>>> import numpy as np
>>> from numpy import linalg as LA
>>> np.set_printoptions(precision=1, suppress=True, linewidth=140)
>>> rnd = lambda a: np.round(a, 1) + 0
>>> A = np.load("data.npy")
>>> rnd(A)
array([[  4.4,  -5.9,  -5.7],
       [  1.4,  -6.9,  -7.7],
       [ -6.1,  -9.4, -12.7],
       [  0.2,  -7.3,  -8.6],
       [ -3.7,  -8.6, -11.1],
       [  1.8,  -6.7,  -7.5],
       [  6.8,  -5.1,  -4.1],
       [  1.3,  -6.9,  -7.8],
       [ -1.9,  -8. , -10. ],
       [ -3.7,  -8.6, -11.2],
       [  4.7,  -5.8,  -5.5],
       [ -2. ,  -8. , -10. ],
       [ -1.1,  -7.7,  -9.4],
       [ -0.8,  -7.6,  -9.2],
       [ -4.1,  -8.7, -11.4]])
>>> Ac = A - A.mean(axis=0)
>>> V = LA.svd(Ac)[2][:2]
>>> other = Ac - Ac @ V.T @ V
>>> rnd(np.diag(V.T @ V))
array([1. , 0.2, 0.8])
>>> rnd(np.cov(Ac @ V.T, rowvar=False))
array([[20.6,  0. ],
       [ 0. ,  0. ]])
>>> rnd(LA.norm(other) / LA.norm(Ac))
np.float64(0.0)
>>> rnd(other.std(axis=0))
array([0., 0., 0.])
>>> Ac = A - A.mean(axis=0)
>>> left, sv, VT = LA.svd(Ac, full_matrices=False)
>>> rnd(VT[0] * np.sign(VT[0, np.abs(VT[0]).argmax()]))
array([0.8, 0.3, 0.5])
>>> (np.sign(left[:, 0]) == np.sign(left[0, 0])).astype(int)
array([1, 1, 0, 1, 0, 1, 1, 1, 0, 0, 1, 0, 0, 0, 0])
>>> np.abs(left[:, 0]).argmax()
np.int64(6)
>>> np.searchsorted(np.cumsum(sv ** 2) / (sv ** 2).sum(), 0.9) + 1
np.int64(1)
>>> rnd(Ac.mean(axis=0))
array([0., 0., 0.])
>>> np.abs(np.diag(LA.qr(A)[1])) > 1e-9
array([ True,  True, False])
>>> np.unique(A.round(6), axis=0).shape
(15, 3)
>>> np.allclose(A[:-1].T @ LA.lstsq(A[:-1].T, A[-1])[0], A[-1])
True
>>> LA.lstsq(A[:-1].T, A[-1])[2]
np.int32(2)
>>> rnd(A @ LA.pinv(A) @ A)
array([[  4.4,  -5.9,  -5.7],
       [  1.4,  -6.9,  -7.7],
       [ -6.1,  -9.4, -12.7],
       [  0.2,  -7.3,  -8.6],
       [ -3.7,  -8.6, -11.1],
       [  1.8,  -6.7,  -7.5],
       [  6.8,  -5.1,  -4.1],
       [  1.3,  -6.9,  -7.8],
       [ -1.9,  -8. , -10. ],
       [ -3.7,  -8.6, -11.2],
       [  4.7,  -5.8,  -5.5],
       [ -2. ,  -8. , -10. ],
       [ -1.1,  -7.7,  -9.4],
       [ -0.8,  -7.6,  -9.2],
       [ -4.1,  -8.7, -11.4]])
>>> rng = np.random.default_rng(3949)
>>> other = A + rng.integers(-2, 3, (15, 2)) @ rng.integers(-2, 3, (2, 3))
>>> rnd(other)
array([[  4.4,  -4.9,  -7.7],
       [ -0.6,  -6.9,  -7.7],
       [ -8.1,  -8.4, -14.7],
       [  4.2,  -7.3,  -8.6],
       [  0.3,  -9.6,  -9.1],
       [  5.8,  -8.7,  -3.5],
       [  6.8,  -5.1,  -4.1],
       [ -2.7,  -2.9, -15.8],
       [  0.1,  -9. ,  -8. ],
       [ -3.7,  -8.6, -11.2],
       [  2.7,  -4.8,  -7.5],
       [ -6. ,  -5. , -16. ],
       [ -3.1,  -6.7, -11.4],
       [  1.2,  -7.6,  -9.2],
       [ -0.1,  -8.7, -11.4]])
>>> LA.matrix_rank(other - A, tol=1e-8)
np.int64(2)
>>> lab = A[:, 1] > np.median(A[:, 1])
>>> u = A[lab].mean(axis=0) - A[~lab].mean(axis=0)
>>> ((A - A.mean(axis=0)) @ u > 0).astype(int)
array([1, 1, 0, 1, 0, 1, 1, 1, 0, 0, 1, 0, 0, 0, 0])
>>> lab.astype(int)
array([1, 1, 0, 1, 0, 1, 1, 1, 0, 0, 1, 0, 0, 0, 0])
>>> rnd(u)
array([5.9, 2. , 3.9])
>>> feats = np.load("out13.npy")
>>> feats
array([[ 0,  8,  0,  0,  3, -5],
       [ 1,  9, -2, -7,  0,  6],
       [-8,  5, -5,  5,  4,  8],
       [-8,  7, -1, -4,  1,  1],
       [ 1,  9, -2, -7,  0,  6]])
>>> left, sv, VT = LA.svd(feats)
>>> np.argmax(sv[:-1] / (sv[1:] + 1e-6)) + 1
np.int64(4)
>>> rnd(sv)
array([21.8, 13.5,  9.8,  6. ,  0. ])
>>> other = left[:, :4] @ np.diag(sv[:4]) @ VT[:4]
>>> LA.matrix_rank(feats, rtol=0.05)
np.int64(4)
>>> rnd(LA.norm(feats - other) / LA.norm(feats))
np.float64(0.0)
>>> rnd(LA.norm(feats - other, 2)), rnd(sv[4])
(np.float64(0.0), np.float64(0.0))
>>> [round(float(x), 1) for x in LA.svd(feats, compute_uv=False)[:3]]
[21.8, 13.5, 9.8]
>>> LA.cond(feats) > 100
np.True_
>>> left, sv, VT = LA.svd(feats)
>>> V = VT[:(sv > 1e-8).sum()]
>>> vec = feats[0] + -2 * feats[2] + rng.integers(2) * np.eye(6)[1]
>>> vec
array([ 16.,  -2.,  10., -10.,  -5., -21.])
>>> LA.matrix_rank(np.vstack([feats, vec]))
np.int64(4)
>>> M = np.loadtxt("dump.csv", delimiter=",")
>>> M
array([[ 6.,  7., -1.],
       [ 7.,  6.,  7.],
       [-1.,  7.,  6.]])
>>> other = LA.inv(M)
>>> rnd(LA.cond(M))
np.float64(3.5)
>>> rnd(M @ other)
array([[1., 0., 0.],
       [0., 1., 0.],
       [0., 0., 1.]])
>>> rnd(other)
array([[ 0. ,  0.1, -0.1],
       [ 0.1, -0.1,  0.1],
       [-0.1,  0.1,  0. ]])
>>> np.allclose(other, M.T)
False
>>> blk = np.stack([M, -2 * M, M[::-1]])
>>> rnd(LA.det(blk))
array([-476., 3808.,  476.])
>>> LA.matrix_rank(blk)
array([3, 3, 3])
>>> LA.matrix_rank(blk.reshape(3, -1))
np.int64(2)
>>> rnd(LA.norm(blk, axis=(1, 2)))
array([17.5, 35. , 17.5])
>>> (blk @ M.T).shape
(3, 3, 3)
>>> evals, V = LA.eig(M)
>>> rnd(np.prod(evals))
np.float64(-476.0)
>>> rnd(evals)
array([-4.4,  7. , 15.4])
>>> rnd(np.sort(LA.eigvals(M.T)))
array([-4.4,  7. , 15.4])
>>> rnd(M @ V[:, 0] - evals[0] * V[:, 0])
array([0., 0., 0.])
>>> W0 = np.array([[0, 0, 0, 0, 0],
...     [0, 3, 0, 0, 0],
...     [0, 0, 0, 0, 0],
...     [0, 0, 0, 0, 3],
...     [0, 0, 0, 0, 1]])
>>> vec = np.array([-1, -1, -3, 0, -2])
>>> h1 = np.maximum(W0 @ vec, 0)
>>> np.flatnonzero(h1 > 1e-9)
array([], dtype=int64)
>>> rnd(np.tanh(W0 @ vec))
array([ 0., -1.,  0., -1., -1.])
>>> np.maximum(W0 @ (3 * vec), 0)
array([0, 0, 0, 0, 0])
>>> W0.T @ h1
array([0, 0, 0, 0, 0])
>>> np.maximum(W0 @ vec, 0) - np.maximum(-W0 @ vec, 0)
array([ 0, -3,  0, -6, -2])
